>>> import numpy as np
>>> np.set_printoptions(precision=2, suppress=True, linewidth=200, floatmode="fixed")
>>> W0 = np.loadtxt("dump.csv", delimiter=",")
>>> W0
array([[5.00, 1.00, 0.00],
       [0.00, 5.00, 1.00],
       [0.00, 0.00, 5.00]])
>>> vec = np.array([1, 3, 1])
>>> rhs = W0 @ vec
>>> rhs
array([ 8.00, 16.00,  5.00])
>>> np.linalg.solve(W0, W0[:, 0])
array([1.00, 0.00, 0.00])
>>> rng = np.random.default_rng(71)
>>> z = rng.permutation(3)
>>> z
array([2, 1, 0])
>>> B = W0[z][:, z]
>>> B
array([[5.00, 0.00, 0.00],
       [1.00, 5.00, 0.00],
       [0.00, 1.00, 5.00]])
>>> np.allclose(B, W0)
False
>>> np.linalg.matrix_rank(W0 - W0[0, 0] * np.eye(3))
np.int64(2)
>>> np.sort(np.linalg.eigvals(W0))
array([5.00, 5.00, 5.00])
>>> W0 @ W0
array([[25.00, 10.00,  1.00],
       [ 0.00, 25.00, 10.00],
       [ 0.00,  0.00, 25.00]])
>>> (W0 - W0.T) / 2
array([[ 0.00,  0.50,  0.00],
       [-0.50,  0.00,  0.50],
       [ 0.00, -0.50,  0.00]])
>>> np.sort(np.abs(np.linalg.eigvals(W0)))
array([5.00, 5.00, 5.00])
>>> np.allclose(W0, W0.T)
False
>>> np.allclose(W0 @ W0.T, W0.T @ W0)
False
>>> np.linalg.matrix_power(W0, 4)
array([[625.00, 500.00, 150.00],
       [  0.00, 625.00, 500.00],
       [  0.00,   0.00, 625.00]])
>>> A = np.load("run10.npy")
>>> A
array([[167, 123,  63, 104,  66,  90],
       [123, 197,  70,  93,  52,  97],
       [ 63,  70, 105, 111,  54,  75],
       [104,  93, 111, 135,  75,  87],
       [ 66,  52,  54,  75,  66,  42],
       [ 90,  97,  75,  87,  42,  76]])
>>> evals, V = np.linalg.eigh(A)
>>> vec = np.array([2, 1, 0, 0, 0, 0])
>>> (np.sign(V[:, -1].round(6)) == np.sign(V[0, -1].round(6))).astype(int)
array([1, 1, 1, 1, 1, 1])
>>> V * np.abs(evals) @ V.T
array([[167.00, 123.00,  63.00, 104.00,  66.00,  90.00],
       [123.00, 197.00,  70.00,  93.00,  52.00,  97.00],
       [ 63.00,  70.00, 105.00, 111.00,  54.00,  75.00],
       [104.00,  93.00, 111.00, 135.00,  75.00,  87.00],
       [ 66.00,  52.00,  54.00,  75.00,  66.00,  42.00],
       [ 90.00,  97.00,  75.00,  87.00,  42.00,  76.00]])
>>> vec @ A @ vec
np.int64(1357)
>>> left, s, Vh = np.linalg.svd(A)
>>> np.argmax(s[:-1] / (s[1:] + 1e-6)) + 1
np.int64(5)
>>> s.round(2) + 0
array([545.64, 107.51,  61.23,  27.09,   4.54,   0.00])
>>> B = left[:, :5] @ np.diag(s[:5]) @ Vh[:5]
>>> np.linalg.matrix_rank(A, rtol=0.05)
np.int64(3)
>>> np.round(np.abs(A - B).max(), 2)
np.float64(0.0)
>>> round(np.linalg.norm(A - B) / np.linalg.norm(A), 2)
np.float64(0.0)
